$ python -q
>>> import numpy as np
>>> from numpy import linalg as LA
>>> np.set_printoptions(suppress=True, linewidth=100)
>>> M = np.loadtxt("out14.csv", delimiter=",")
>>> M
array([[ 4.,  0., -2.,  1.,  0.,  2.],
       [ 0.,  3.,  0.,  0.,  0.,  0.],
       [-2.,  0.,  7., -2.,  0., -4.],
       [ 1.,  0., -2.,  4.,  0.,  2.],
       [ 0.,  0.,  0.,  0.,  3.,  0.],
       [ 2.,  0., -4.,  2.,  0.,  7.]])
>>> # equal to its transpose
>>> (M != 0).astype(int)
array([[1, 0, 1, 1, 0, 1],
       [0, 1, 0, 0, 0, 0],
       [1, 0, 1, 1, 0, 1],
       [1, 0, 1, 1, 0, 1],
       [0, 0, 0, 0, 1, 0],
       [1, 0, 1, 1, 0, 1]])
>>> np.round(np.sort(LA.eigvals(M).real), 3)
array([ 3.,  3.,  3.,  3.,  3., 13.])
>>> Lm = LA.cholesky(M)
>>> Lm.round(3)
array([[ 2.   ,  0.   ,  0.   ,  0.   ,  0.   ,  0.   ],
       [ 0.   ,  1.732,  0.   ,  0.   ,  0.   ,  0.   ],
       [-1.   ,  0.   ,  2.449,  0.   ,  0.   ,  0.   ],
       [ 0.5  ,  0.   , -0.612,  1.837,  0.   ,  0.   ],
       [ 0.   ,  0.   ,  0.   ,  0.   ,  1.732,  0.   ],
       [ 1.   ,  0.   , -1.225,  0.408,  0.   ,  2.082]])
>>> B = LA.inv(M)
>>> np.round(LA.inv(B), 3)
array([[ 4.,  0., -2.,  1.,  0.,  2.],
       [ 0.,  3.,  0.,  0.,  0.,  0.],
       [-2.,  0.,  7., -2.,  0., -4.],
       [ 1.,  0., -2.,  4.,  0.,  2.],
       [ 0.,  0.,  0.,  0.,  3.,  0.],
       [ 2.,  0., -4.,  2.,  0.,  7.]])
>>> round(float(LA.slogdet(M)[0]), 3)
1.0
>>> (np.abs(B) > 1e-9).astype(int)
array([[1, 0, 1, 1, 0, 1],
       [0, 1, 0, 0, 0, 0],
       [1, 0, 1, 1, 0, 1],
       [1, 0, 1, 1, 0, 1],
       [0, 0, 0, 0, 1, 0],
       [1, 0, 1, 1, 0, 1]])
>>> K = np.load("test8.npy")
>>> K
array([[-12.809,   1.303,   5.712,  29.23 ],
       [ -0.364,  12.546,  35.958, -25.584],
       [ 18.072,  32.499, -16.786,  -9.194],
       [ 26.189,  15.58 ,  27.927,  19.274],
       [  0.572, -18.658,  -2.097,   3.63 ],
       [ -9.389,  -0.745,  10.439, -16.951],
       [  6.812,  -3.945,  -7.843,  13.644],
       [ -2.091, -21.772,   6.924,  15.907],
       [ -9.115,  -4.759, -21.638,  -6.817],
       [ -8.367, -16.021,  -2.249,  14.974],
       [ 21.32 ,  22.711,  24.889,   3.172],
       [-21.088, -11.588,  -0.29 , -11.21 ],
       [-11.941,  12.116,   1.139, -15.095],
       [-23.151,  -7.862,  -3.577,  12.952],
       [  7.747, -19.259,  13.638,  -3.388],
       [ 20.649, -16.355,   1.843,  -2.94 ],
       [  9.275,  -3.875,   3.619, -10.579],
       [ 26.638,   3.34 ,  -4.084, -16.758],
       [ 11.678, -18.883,  58.436,  38.694],
       [ -5.631, -10.691,  11.072,  -7.386],
       [ 19.276,  32.039, -20.04 , -29.895],
       [  4.199,  -4.629,   3.392, -11.659],
       [ 25.461, -24.645,   9.584,   7.19 ],
       [ 42.078, -15.695,   9.295,  -0.138],
       [  0.256,  -8.547,  -9.692,  -0.17 ],
       [  0.099,  -4.03 , -15.539,  -7.831],
       [ -5.106,  22.678, -25.271,  14.101],
       [-17.293,  -8.93 ,  43.812,  33.356],
       [ -7.622, -20.044,  10.973,  -9.97 ],
       [ 27.413, -22.95 , -34.863,  -9.911],
       [  2.966,   5.356,  13.027, -13.621]])
>>> Z = K[[11, 24]].astype(float)
>>> for _ in range(4):
...     labels = LA.norm(K[:, None] - Z, axis=-1).argmin(axis=1)
...     Z = np.array([K[labels == j].mean(axis=0) for j in range(2)])
... 
>>> labels
array([0, 0, 1, 1, 0, 0, 1, 0, 1, 0, 1, 0, 0, 0, 0, 1, 1, 1, 0, 0, 1, 1, 1, 1, 1, 1, 1, 0, 0, 1, 0])
>>> np.round(Z[1] - Z[0], 3)
array([ 21.047,   9.422, -18.228,  -6.068])
>>> np.bincount(labels)
array([15, 16])
>>> Z.round(3)
array([[-6.452, -8.209, 13.528,  3.036],
       [14.595,  1.214, -4.7  , -3.032]])
>>> np.abs(Z[1] - Z[0]).argmax()
np.int64(0)
